% python3 -q
>>> import numpy as np
>>> np.set_printoptions(suppress=True, linewidth=200)
>>> K = np.array([[3.0, 0.0, 0.0, 2.0, 2.0, 0.0, 0.0, 2.0],
...     [0.0, 3.0, 2.0, 0.0, 0.0, 2.0, 2.0, 0.0],
...     [0.0, 2.0, 3.0, 0.0, 0.0, 2.0, 2.0, 0.0],
...     [2.0, 0.0, 0.0, 3.0, 2.0, 0.0, 0.0, 2.0],
...     [2.0, 0.0, 0.0, 2.0, 3.0, 0.0, 0.0, 2.0],
...     [0.0, 2.0, 2.0, 0.0, 0.0, 3.0, 2.0, 0.0],
...     [0.0, 2.0, 2.0, 0.0, 0.0, 2.0, 3.0, 0.0],
...     [2.0, 0.0, 0.0, 2.0, 2.0, 0.0, 0.0, 3.0]])
>>> Q, V = np.linalg.qr(K[:, :2])[0], np.linalg.qr(K[:, 2:])[0]
>>> s = np.linalg.svd(Q.T @ V, compute_uv=False)
>>> s.round(2)
array([0.97, 0.97])
>>> np.round(np.degrees(np.arccos(s.clip(0, 1))), 2)
array([14.56, 14.56])
>>> E = np.array([[0.4, 1.7, 2.1, 1.2, -2.1, -1.2, 1.2, 1.0, 0.0],
...     [1.6, -0.3, 1.1, 1.5, 0.7, 0.0, 0.4, 0.4, 1.4],
...     [0.2, 0.2, 1.8, -1.0, 1.1, 0.1, 1.7, 0.2, -1.6],
...     [0.8, -2.3, -0.8, -0.7, 0.2, -0.2, 1.3, 0.6, -0.1],
...     [0.1, -1.6, 0.2, 1.4, 0.0, -1.2, -0.1, 0.4, -2.0],
...     [0.8, 1.1, -1.5, 0.3, 0.4, 0.5, 1.2, 0.6, -0.1]])
>>> E[:, 6] *= 20
>>> E
array([[ 0.4,  1.7,  2.1,  1.2, -2.1, -1.2, 24. ,  1. ,  0. ],
       [ 1.6, -0.3,  1.1,  1.5,  0.7,  0. ,  8. ,  0.4,  1.4],
       [ 0.2,  0.2,  1.8, -1. ,  1.1,  0.1, 34. ,  0.2, -1.6],
       [ 0.8, -2.3, -0.8, -0.7,  0.2, -0.2, 26. ,  0.6, -0.1],
       [ 0.1, -1.6,  0.2,  1.4,  0. , -1.2, -2. ,  0.4, -2. ],
       [ 0.8,  1.1, -1.5,  0.3,  0.4,  0.5, 24. ,  0.6, -0.1]])
>>> # column 6 dominates
>>> np.linalg.norm(E, axis=1).argmax()
np.int64(2)
>>> round(float(np.linalg.norm(E) ** 2 / np.linalg.norm(E, 2) ** 2), 2)
1.02
>>> round(float(np.linalg.norm(E[3] - E[2])), 2)
8.99
>>> round(np.linalg.norm(E, 2), 2)
np.float64(55.29)
>>> Uu, s, Vt = np.linalg.svd(E)
>>> np.argmax(s[:-1] / (s[1:] + 1e-6)) + 1
np.int64(1)
>>> s.round(2)
array([55.29,  4.32,  3.52,  3.08,  2.45,  1.91])
>>> out = Uu[:, :1] @ np.diag(s[:1]) @ Vt[:1]
>>> np.linalg.matrix_rank(E, rtol=0.05)
np.int64(4)
>>> round(np.linalg.norm(E - out) / np.linalg.norm(E), 2)
np.float64(0.13)
>>> data = np.load("a.npy")
>>> data
array([[ 23.,   5.,  15., -10.,  20.,  -5., -20., -15., -15.],
       [  5.,  -1.,   3.,  -2.,   4.,  -1.,  -4.,  -3.,  -3.],
       [ 15.,   3.,   7.,  -6.,  12.,  -3., -12.,  -9.,  -9.],
       [-10.,  -2.,  -6.,   2.,  -8.,   2.,   8.,   6.,   6.],
       [ 20.,   4.,  12.,  -8.,  14.,  -4., -16., -12., -12.],
       [ -5.,  -1.,  -3.,   2.,  -4.,  -1.,   4.,   3.,   3.],
       [-20.,  -4., -12.,   8., -16.,   4.,  14.,  12.,  12.],
       [-15.,  -3.,  -9.,   6., -12.,   3.,  12.,   7.,   9.],
       [-15.,  -3.,  -9.,   6., -12.,   3.,  12.,   9.,   7.]])
>>> Uu, s, Vt = np.linalg.svd(data)
>>> s.round(2)
array([88.,  2.,  2.,  2.,  2.,  2.,  2.,  2.,  2.])
>>> np.argmax(s[:-1] / (s[1:] + 1e-6)) + 1
np.int64(1)
>>> out = Uu[:, :1] @ np.diag(s[:1]) @ Vt[:1]
>>> np.linalg.matrix_rank(out)
np.int64(1)
>>> round(np.linalg.norm(data - out, 2), 2), np.round(s[1], 2)
(np.float64(2.0), np.float64(2.0))
